% ipython --no-banner

In [1]: import numpy as np

In [2]: from numpy import linalg as LA

In [3]: np.set_printoptions(precision=3, suppress=True, linewidth=120)

In [4]: m1 = np.loadtxt("case2.csv", delimiter=",")

In [5]: print(m1)
[[0. 1. 1.]
 [1. 0. 1.]
 [1. 1. 0.]]

In [6]: w, V = LA.eigh(m1)

In [7]: x = np.array([1, 1, 1])

In [8]: print(x @ m1 @ x / (x @ x), np.round(w[0], 3), round(w[-1], 3))
2.0 -1.0 2.0

In [9]: print(LA.eigvalsh(m1[1:, 1:]))
[-1.  1.]

In [10]: print(x @ m1 @ x)
6.0

In [11]: print(V * np.maximum(w, 0) @ V.T)
[[0.667 0.667 0.667]
 [0.667 0.667 0.667]
 [0.667 0.667 0.667]]

In [12]: P = np.triu(np.array([[7, -6, 5], [-6, -8, 4], [-6, -6, -2]]), 1) + np.eye(3)

In [13]: out = P @ m1 @ LA.inv(P)

In [14]: print(np.trace(out), np.trace(m1))
0.0 0.0

In [15]: print(LA.matrix_rank(out))
3

In [16]: print(P @ m1 - m1 @ P)
[[ -1.   5. -10.]
 [  4.  10.  -5.]
 [  0.   6.  -9.]]

In [17]: out = m1 / LA.norm(m1, axis=1, keepdims=True)

In [18]: C2 = out @ out.T

In [19]: print(round(np.degrees(np.arccos(np.clip(C2[2, 0], -1, 1))), 3))
60.0

In [20]: print(C2)
[[1.  0.5 0.5]
 [0.5 1.  0.5]
 [0.5 0.5 1. ]]

In [21]: print(C2[2])
[0.5 0.5 1. ]

In [22]: print(np.argwhere(np.triu(np.abs(C2) > 0.95, 1)))
[]

In [23]: print((C2 - 2 * np.eye(3)).round(6).argmax(axis=1))
[1 0 0]

In [24]: W0 = np.load("block4.npy")

In [25]: print(W0)
[[-0.37   4.118 -0.889  6.805]
 [-1.969 -1.061  3.908  0.477]
 [-2.803 -2.74   6.41   1.268]
 [-2.599 -2.405  5.798  0.772]
 [ 0.971  6.493 -4.912  4.236]
 [-2.5   -3.458  5.499 -4.337]
 [-0.157  3.832 -1.53   3.735]
 [ 0.712  4.78  -4.137 -0.293]
 [-0.811  0.923  0.432 -2.01 ]
 [-0.344  1.855 -0.967 -2.479]
 [ 0.037  4.83  -2.111  5.989]
 [-1.129  1.121  1.387  1.646]
 [-0.42   3.112 -0.741  3.222]
 [ 0.678  4.666 -4.033 -0.438]
 [-0.207  3.6   -1.378  3.268]
 [-3.219 -5.132  7.658 -4.554]
 [-0.47   2.422 -0.589  0.923]
 [-2.283 -2.565  4.848 -2.716]
 [ 0.685  6.428 -4.055  6.548]
 [-2.058 -2.494  4.173 -4.457]
 [ 0.406  5.109 -3.218  3.78 ]]

In [26]: Ac = W0 - W0.mean(axis=0)

In [27]: left, sigma, Vh = LA.svd(Ac, full_matrices=False)

In [28]: print(np.round(sigma ** 2 / (sigma ** 2).sum(), 3) + 0)
[0.864 0.136 0.    0.   ]

In [29]: left, sigma, Vh = LA.svd(W0)

In [30]: print(sigma.round(3) + 0)
[27.531 12.29   6.522  0.   ]

In [31]: out = left[:, :3] @ np.diag(sigma[:3]) @ Vh[:3]

In [32]: print(out)
[[-0.37   4.118 -0.889  6.805]
 [-1.969 -1.061  3.908  0.477]
 [-2.803 -2.74   6.41   1.268]
 [-2.599 -2.405  5.798  0.772]
 [ 0.971  6.493 -4.912  4.236]
 [-2.5   -3.458  5.499 -4.337]
 [-0.157  3.832 -1.53   3.735]
 [ 0.712  4.78  -4.137 -0.293]
 [-0.811  0.923  0.432 -2.01 ]
 [-0.344  1.855 -0.967 -2.479]
 [ 0.037  4.83  -2.111  5.989]
 [-1.129  1.121  1.387  1.646]
 [-0.42   3.112 -0.741  3.222]
 [ 0.678  4.666 -4.033 -0.438]
 [-0.207  3.6   -1.378  3.268]
 [-3.219 -5.132  7.658 -4.554]
 [-0.47   2.422 -0.589  0.923]
 [-2.283 -2.565  4.848 -2.716]
 [ 0.685  6.428 -4.055  6.548]
 [-2.058 -2.494  4.173 -4.457]
 [ 0.406  5.109 -3.218  3.78 ]]

In [33]: print(np.round(LA.norm(W0 - out) / LA.norm(W0), 3))
0.0

In [34]: Ac = out - out.mean(axis=0)

In [35]: left, sigma, Vh = LA.svd(Ac, full_matrices=False)

In [36]: print(np.abs(Vh[0]).argmax())
2

In [37]: print(np.searchsorted(np.cumsum(sigma ** 2) / (sigma ** 2).sum(), 0.9) + 1)
2

In [38]: print((np.sign(left[:, 0]) == np.sign(left[0, 0])).astype(int))
[1 0 0 0 1 0 1 1 0 0 1 0 1 1 1 0 1 0 1 0 1]

In [39]: print(Vh[0] * np.sign(Vh[0, np.abs(Vh[0]).argmax()]))
[-0.207 -0.585  0.621 -0.478]

In [40]: print(LA.matrix_rank(Ac))
2

In [41]: print(sigma.round(3) + 0)
[27.181 10.78   0.     0.   ]

In [42]: print(np.abs(left[:, 0]).argmax())
15

In [43]: print(np.round((sigma ** 2).sum() ** 2 / (sigma ** 4).sum(), 3))
1.307
